$ ipython --no-banner

In [1]: import numpy as np

In [2]: np.set_printoptions(suppress=True, linewidth=100)

In [3]: tidy = lambda a: np.round(a, 3) + 0

In [4]: mat = np.loadtxt("layer4.csv", delimiter=",")

In [5]: print(mat)
[[ -5.455   0.21    2.569]
 [ -1.273  -6.524   4.526]
 [  2.974  -8.388  10.255]
 [  3.512   4.348   4.617]
 [  2.13    0.809  -6.173]
 [  3.1    -5.133   3.068]
 [ -2.375   2.909  13.704]
 [  3.448  -1.809  17.608]
 [ -2.596  -0.796   0.286]
 [  3.079   4.89  -10.755]
 [  2.591  -4.385  13.532]
 [  2.991  -3.284  -1.806]
 [  9.088   1.137   5.322]
 [ 11.248 -10.745   1.602]
 [ -6.992   9.258  -2.42 ]
 [ 11.004   0.653   3.655]
 [  3.957   1.125  -2.934]
 [ -2.904  -2.29    6.426]
 [ -9.206  -2.23   14.502]
 [  6.098  -6.406  -0.995]
 [  3.944  -4.39   -6.266]
 [  2.782   7.752   5.052]
 [  7.081   6.614   9.295]
 [ -1.518 -10.425  -3.24 ]]

In [6]: proj = mat @ np.linalg.solve(mat.T @ mat, mat.T)

In [7]: print(tidy(proj @ mat[:, 0]))
[-5.455 -1.273  2.974  3.512  2.13   3.1   -2.375  3.448 -2.596  3.079  2.591  2.991  9.088 11.248
 -6.992 11.004  3.957 -2.904 -9.206  6.098  3.944  2.782  7.081 -1.518]

In [8]: print(np.allclose(proj @ proj, proj))
True

In [9]: x = np.array([-3, -5, -4])

In [10]: y = mat @ x

In [11]: print(tidy(np.linalg.lstsq(mat, y)[0]))
[-3. -5. -4.]

In [12]: print(tidy(np.linalg.pinv(mat) @ mat))
[[1. 0. 0.]
 [0. 1. 0.]
 [0. 0. 1.]]

In [13]: print(tidy(np.linalg.solve(mat.T @ mat, mat.T @ y)))
[-3. -5. -4.]

In [14]: rng = np.random.default_rng(90)

In [15]: y = y + 0.3 * rng.normal(size=24)

In [16]: print(tidy(y))
[  5.583  18.192  -8.035 -50.587  14.163   4.095 -61.709 -71.371  10.819   9.334 -39.941  15.148
 -54.22   13.764 -15.441 -51.078  -5.36   -5.782 -19.199  17.009  35.594 -67.132 -91.644  69.057]

In [17]: b, *_ = np.linalg.lstsq(mat, y)

In [18]: print(tidy(np.linalg.norm(y - mat @ b)))
1.459

In [19]: print(tidy(b))
[-3.002 -4.984 -3.991]
